% python3 -q
>>> import numpy as np
>>> np.set_printoptions(precision=2, suppress=True, linewidth=200, sign=" ")
>>> K = np.load("layer8.npy")
>>> K
array([[-0.39, -0.3 , -0.53,  0.69],
       [-0.04, -0.46,  0.8 ,  0.38],
       [ 0.69, -0.65, -0.29, -0.11],
       [ 0.61,  0.52,  0.05,  0.6 ]])
>>> # columns are unit length and at right angles
>>> x0 = np.array([-2, 3, 9, -8])
>>> round(np.linalg.norm(x0), 2), round(float(np.linalg.norm(K @ x0)), 2)
(np.float64(12.57), 12.57)
>>> np.linalg.inv(K)
array([[-0.39, -0.04,  0.69,  0.61],
       [-0.3 , -0.46, -0.65,  0.52],
       [-0.53,  0.8 , -0.29,  0.05],
       [ 0.69,  0.38, -0.11,  0.6 ]])
>>> np.sort(np.abs(np.degrees(np.angle(np.linalg.eigvals(K)))))
array([   0.  ,  105.68,  105.68,  180.  ])
>>> np.abs(np.linalg.eigvals(K))
array([ 1.,  1.,  1.,  1.])
>>> [p for p in range(1, 25) if np.allclose(np.linalg.matrix_power(K, p), np.eye(4))]
[]
>>> f = np.array([-9, 4, 1, 9])
>>> A2 = K + np.outer(f, np.eye(4)[2])
>>> np.linalg.matrix_rank(np.linalg.inv(A2) - np.linalg.inv(K), tol=1e-8)
np.int64(1)
>>> arr = np.load("x.npy")
>>> arr
array([[ 3,  0, -1,  0,  0,  2,  2],
       [-3, -1,  3, -1, -2,  1, -2],
       [ 1, -2, -1,  2,  0,  2, -2],
       [ 3,  3, -2, -1,  0,  2,  3],
       [ 9,  2, -7,  2,  4,  0,  6]])
>>> # looks like rank 4
>>> C2 = arr.T @ arr
>>> np.linalg.matrix_rank(C2)
np.int64(4)
>>> (arr @ arr.T).shape
(5, 5)
>>> np.diag(C2)
array([ 109,   18,   64,   10,   20,   13,   57])
>>> np.trace(C2), (arr ** 2).sum()
(np.int64(291), np.int64(291))
>>> C2
array([[109,  28, -82,  20,  42,  11,  73],
       [ 28,  18, -21,  -2,  10,   1,  27],
       [-82, -21,  64, -17, -34,  -5, -54],
       [ 20,  -2, -17,  10,  10,   1,   7],
       [ 42,  10, -34,  10,  20,  -2,  28],
       [ 11,   1,  -5,   1,  -2,  13,   4],
       [ 73,  27, -54,   7,  28,   4,  57]])
>>> np.allclose(C2, C2.T)
True
>>> E = np.load("block1.npy")
>>> E
array([[-1.  ,  1.  , -0.56, -0.99, -1.  , -0.79,  0.95, -0.97],
       [-0.98,  1.  , -0.94, -0.93, -0.81,  0.41,  0.95, -0.73],
       [-0.91,  1.  , -0.99,  0.27,  0.95,  0.99,  0.95,  0.15],
       [ 0.81,  0.09, -0.93, -0.32,  0.98,  0.67,  0.18,  0.87],
       [ 0.48, -0.88,  0.77,  0.84,  0.19,  0.19, -0.62,  0.05],
       [-1.  ,  1.  , -0.96,  0.96, -0.25,  1.  ,  0.99, -0.95],
       [ 0.77, -0.84, -0.15,  0.94,  0.97,  0.91, -0.46,  0.7 ],
       [-0.99,  0.99,  0.56, -0.94, -1.  , -0.9 ,  0.8 , -0.97],
       [-0.66, -0.5 ,  0.96,  0.19, -0.99, -0.85, -0.41, -0.84],
       [-0.41, -0.59,  0.86,  0.81, -0.72,  0.08, -0.38, -0.58],
       [ 0.75, -0.97,  0.98, -0.9 , -0.99, -1.  , -0.87, -0.43],
       [ 0.85, -0.98,  0.94,  0.18, -0.59, -0.92, -0.86,  0.12],
       [-0.96,  0.64,  0.99, -1.  , -1.  , -1.  , -0.07, -0.99],
       [ 1.  , -1.  , -0.84,  1.  ,  1.  ,  1.  , -0.86,  0.99],
       [-0.72,  0.94, -0.42, -1.  , -0.98, -0.98,  0.65, -0.59],
       [ 1.  , -1.  ,  1.  ,  0.69, -0.42, -0.99, -0.99,  0.64],
       [ 1.  , -1.  ,  0.94,  0.94,  0.97, -0.55, -0.98,  0.94],
       [ 0.28, -0.95,  1.  , -0.91, -1.  , -1.  , -0.85, -0.81],
       [ 0.08, -0.92,  0.98, -0.04, -0.98, -0.97, -0.76, -0.7 ],
       [-0.99,  1.  , -0.94, -0.95, -0.91,  0.28,  0.96, -0.82],
       [-0.92,  0.86, -0.24,  0.91, -0.01,  0.96,  0.63, -0.65],
       [-1.  ,  1.  , -0.99, -0.99, -0.99,  0.24,  1.  , -0.97],
       [-0.8 ,  0.99, -0.98, -0.79,  0.72,  0.85,  0.91,  0.16],
       [ 0.57, -0.98,  0.99, -0.42, -0.99, -0.99, -0.89, -0.63],
       [-0.74,  0.99, -0.99, -0.7 ,  0.85,  0.91,  0.91,  0.29],
       [-0.2 ,  0.74, -0.95,  0.95,  0.99,  1.  ,  0.62,  0.64],
       [ 0.02, -0.76,  0.75,  0.92,  0.09,  0.6 , -0.46, -0.21],
       [ 0.38, -0.22, -0.25,  0.1 ,  0.56,  0.22, -0.08,  0.35],
       [-0.51,  0.38,  0.86, -1.  , -1.  , -1.  , -0.08, -0.82],
       [-0.48, -0.95,  1.  , -0.79, -1.  , -1.  , -0.87, -0.96],
       [-0.98,  1.  , -1.  , -0.66,  0.81,  0.99,  0.98, -0.16],
       [-0.8 ,  0.96, -0.95,  0.69,  0.91,  0.99,  0.83,  0.09],
       [ 0.9 , -0.97,  0.72,  0.85,  0.78,  0.08, -0.8 ,  0.59],
       [-0.96,  0.73,  0.97, -0.98, -1.  , -1.  ,  0.16, -0.98],
       [-0.78,  0.88, -0.38, -0.66, -0.73, -0.18,  0.59, -0.52]])
>>> A2 = E / np.linalg.norm(E, axis=1, keepdims=True)
>>> C2 = A2 @ A2.T
>>> (C2 - 2 * np.eye(35)).round(6).argmax(axis=1)
array([ 14,  19,  31,  27,  32,  20,  13,  33,  18,   8,  23,  15,  33,   6,   0,  11,  32,  23,  23,  21,   5,  19,  24,  10,  22,  31,   4,  13,  12,  17,  22,   2,  16,  12,   0])
